$ ipython --no-banner

In [1]: import numpy as np

In [2]: np.set_printoptions(precision=2, suppress=True, linewidth=100)

In [3]: F = np.loadtxt("data.csv", delimiter=",")

In [4]: print(F)
[[ 1.    0.    0.    0.  ]
 [ 0.    0.87  0.5   0.  ]
 [ 0.   -0.5   0.87  0.  ]
 [ 0.    0.    0.    1.  ]]

In [5]: Y = np.linalg.inv(F)

In [6]: print(np.round(np.linalg.det(F) * np.linalg.det(Y), 2))
1.0

In [7]: print(np.round(F @ Y, 2) + 0)
[[1. 0. 0. 0.]
 [0. 1. 0. 0.]
 [0. 0. 1. 0.]
 [0. 0. 0. 1.]]

In [8]: f = np.array([-2, 0, 0, -1])

In [9]: Y = F + np.outer(f, np.eye(4)[2])

In [10]: print(Y)
[[ 1.    0.   -2.    0.  ]
 [ 0.    0.87  0.5   0.  ]
 [ 0.   -0.5   0.87  0.  ]
 [ 0.    0.   -1.    1.  ]]

In [11]: print(np.round(np.linalg.det(Y) / np.linalg.det(F), 2), round(1 + np.linalg.solve(F, f)[2], 2))
1.0 1.0

In [12]: O, evecs = np.linalg.qr(F[:, :3])[0], np.linalg.qr(F[:, 3:])[0]

In [13]: sigma = np.linalg.svd(O.T @ evecs, compute_uv=False)

In [14]: print(round(np.linalg.norm(O @ O.T - evecs @ evecs.T, 2), 2))
1.0

In [15]: print(sigma)
[0.]

In [16]: print(np.allclose(F @ F.T, F.T @ F))
True

In [17]: print(np.allclose(F, F.T))
False

In [18]: print(np.sort(np.abs(np.linalg.eigvals(F))))
[1. 1. 1. 1.]

In [19]: print(round(np.trace(F), 2))
3.73

In [20]: print(round(np.abs(np.linalg.eigvals(F)).max(), 2))
1.0

In [21]: print(round(float(np.linalg.det(F)), 2))
1.0

In [22]: print(F @ F)
[[ 1.    0.    0.    0.  ]
 [ 0.    0.5   0.87  0.  ]
 [ 0.   -0.87  0.5   0.  ]
 [ 0.    0.    0.    1.  ]]

In [23]: rng = np.random.default_rng(23859)

In [24]: lab = rng.permutation(4)

In [25]: print(lab)
[3 1 2 0]

In [26]: Y = F[lab][:, lab]

In [27]: print(np.sort(np.abs(np.linalg.eigvals(Y))))
[1. 1. 1. 1.]

In [28]: print(np.diag(Y))
[1.   0.87 0.87 1.  ]

In [29]: print(Y)
[[ 1.    0.    0.    0.  ]
 [ 0.    0.87  0.5   0.  ]
 [ 0.   -0.5   0.87  0.  ]
 [ 0.    0.    0.    1.  ]]

In [30]: data = np.loadtxt("w.csv", delimiter=",")

In [31]: print(data)
[[ 2. -2.  0.  0.]
 [-2.  2. -2.  0.]
 [ 0. -2.  3. -2.]
 [ 0.  0. -2.  1.]]

In [32]: f = np.array([-2, 0, -1, -2])

In [33]: Y = data + np.outer(f, np.eye(4)[0])

In [34]: print(np.linalg.matrix_rank(np.linalg.inv(Y) - np.linalg.inv(data), tol=1e-8))
1

In [35]: print(np.round(np.linalg.det(Y) / np.linalg.det(data), 2), round(1 + np.linalg.solve(data, f)[0], 2))
2.0 2.0

In [36]: vals, evecs = np.linalg.eigh(data)

In [37]: vec = np.array([-3, 5, 0, -4])

In [38]: print((np.sign(evecs[:, -1].round(6)) == np.sign(evecs[0, -1].round(6))).astype(int))
[1 0 1 0]

In [39]: print(evecs * np.abs(vals) @ evecs.T)
[[ 2.31 -1.52  0.43  0.41]
 [-1.52  2.74 -1.33  0.64]
 [ 0.43 -1.33  3.61 -1.42]
 [ 0.41  0.64 -1.42  1.55]]

In [40]: vals, evecs = np.linalg.eig(data)

In [41]: print(np.sort(np.linalg.eigvals(data.T)))
[-1.1   0.42  3.15  5.54]

In [42]: print(np.round(np.prod(vals), 2))
-8.0

In [43]: print(vals)
[ 5.54  3.15 -1.1   0.42]

In [44]: print(np.sort(np.linalg.eigvals(data @ data)))
[ 0.17  1.22  9.91 30.7 ]

In [45]: print(np.sort(np.linalg.eigvals(np.linalg.inv(data))))
[-0.91  0.18  0.32  2.41]

In [46]: print(np.round(data @ evecs[:, 0] - vals[0] * evecs[:, 0], 2) + 0)
[0. 0. 0. 0.]

In [47]: lab = rng.permutation(4)

In [48]: Y = F[:, lab] * rng.choice([-1, 1], 4)

In [49]: print(Y)
[[-0.   -1.   -0.    0.  ]
 [-0.   -0.   -0.87  0.5 ]
 [-0.   -0.    0.5   0.87]
 [-1.   -0.   -0.    0.  ]]

In [50]: U, _, vt = np.linalg.svd(F.T @ Y)

In [51]: print(U @ vt)
[[ 0. -1.  0.  0.]
 [ 0.  0. -1.  0.]
 [ 0.  0.  0.  1.]
 [-1.  0.  0.  0.]]

In [52]: E = np.loadtxt("out9.csv", delimiter=",")

In [53]: print(E)
[[-0.44  3.    0.44]
 [-0.47  3.    0.47]
 [ 0.88  3.   -0.88]
 [-0.05  3.    0.05]
 [-0.55  3.    0.55]
 [ 0.13  3.   -0.13]
 [ 1.29  3.   -1.29]
 [ 1.57  3.   -1.57]
 [-0.94  3.    0.94]
 [ 0.39  3.   -0.39]
 [-1.54  3.    1.54]
 [ 0.64  3.   -0.64]
 [ 0.36  3.   -0.36]
 [-1.31  3.    1.31]
 [ 0.05  3.   -0.05]
 [ 0.37  3.   -0.37]
 [ 1.41  3.   -1.41]
 [-0.15  3.    0.15]
 [ 0.07  3.   -0.07]
 [ 1.25  3.   -1.25]
 [-1.85  3.    1.85]
 [ 0.32  3.   -0.32]
 [ 2.17  3.   -2.17]
 [-0.09  3.    0.09]]

In [54]: r = np.linalg.matrix_rank(E)

In [55]: print(r)
2

In [56]: ns = np.linalg.svd(E)[2][r:].T

In [57]: print(np.round(E @ ns, 2) + 0)
[[0.]
 [0.]
 [0.]
 [0.]
 [0.]
 [0.]
 [0.]
 [0.]
 [0.]
 [0.]
 [0.]
 [0.]
 [0.]
 [0.]
 [0.]
 [0.]
 [0.]
 [0.]
 [0.]
 [0.]
 [0.]
 [0.]
 [0.]
 [0.]]

In [58]: print(np.allclose(E @ ns, 0))
True

In [59]: print([int(np.linalg.matrix_rank(np.delete(E, i, axis=0))) for i in range(24)])
[2, 2, 2, 2, 2, 2, 2, 2, 2, 2, 2, 2, 2, 2, 2, 2, 2, 2, 2, 2, 2, 2, 2, 2]

In [60]: print([int(np.linalg.matrix_rank(E[:i])) for i in range(1, len(E) + 1)])
[1, 2, 2, 2, 2, 2, 2, 2, 2, 2, 2, 2, 2, 2, 2, 2, 2, 2, 2, 2, 2, 2, 2, 2]

In [61]: print(np.round(ns @ ns.T, 2) + 0)
[[0.5 0.  0.5]
 [0.  0.  0. ]
 [0.5 0.  0.5]]

In [62]: print(np.linalg.matrix_rank(E.T @ E), np.linalg.matrix_rank(E @ E.T))
2 2

In [63]: print(np.round(ns[:, 0] / ns[np.abs(ns[:, 0]).round(6).argmax(), 0], 2) + 0)
[1. 0. 1.]

In [64]: U, sigma, vt = np.linalg.svd(E)

In [65]: print(np.argmax(sigma[:-1] / (sigma[1:] + 1e-6)) + 1)
2

In [66]: Y = U[:, :2] @ np.diag(sigma[:2]) @ vt[:2]

In [67]: print(Y)
[[-0.44  3.    0.44]
 [-0.47  3.    0.47]
 [ 0.88  3.   -0.88]
 [-0.05  3.    0.05]
 [-0.55  3.    0.55]
 [ 0.13  3.   -0.13]
 [ 1.29  3.   -1.29]
 [ 1.57  3.   -1.57]
 [-0.94  3.    0.94]
 [ 0.39  3.   -0.39]
 [-1.54  3.    1.54]
 [ 0.64  3.   -0.64]
 [ 0.36  3.   -0.36]
 [-1.31  3.    1.31]
 [ 0.05  3.   -0.05]
 [ 0.37  3.   -0.37]
 [ 1.41  3.   -1.41]
 [-0.15  3.    0.15]
 [ 0.07  3.   -0.07]
 [ 1.25  3.   -1.25]
 [-1.85  3.    1.85]
 [ 0.32  3.   -0.32]
 [ 2.17  3.   -2.17]
 [-0.09  3.    0.09]]

In [68]: print(np.linalg.matrix_rank(E, rtol=0.05))
2

In [69]: print(np.round(np.abs(E - Y).max(), 2))
0.0

In [70]: C2 = np.cov(Y, rowvar=False)

In [71]: print(C2.shape)
(3, 3)

In [72]: print(np.argsort(-Y.std(axis=0).round(6), kind="stable"))
[0 2 1]

In [73]: print(np.round(np.polyfit(Y[:, 0], Y[:, 1], 1), 2) + 0)
[0. 3.]

In [74]: print(np.argwhere(np.triu(np.abs(np.corrcoef(Y.T)) > 0.8, 1)))
[[0 2]]

In [75]: print(np.round(np.linalg.eigvalsh(C2)[::-1], 2) + 0)
[1.98 0.   0.  ]
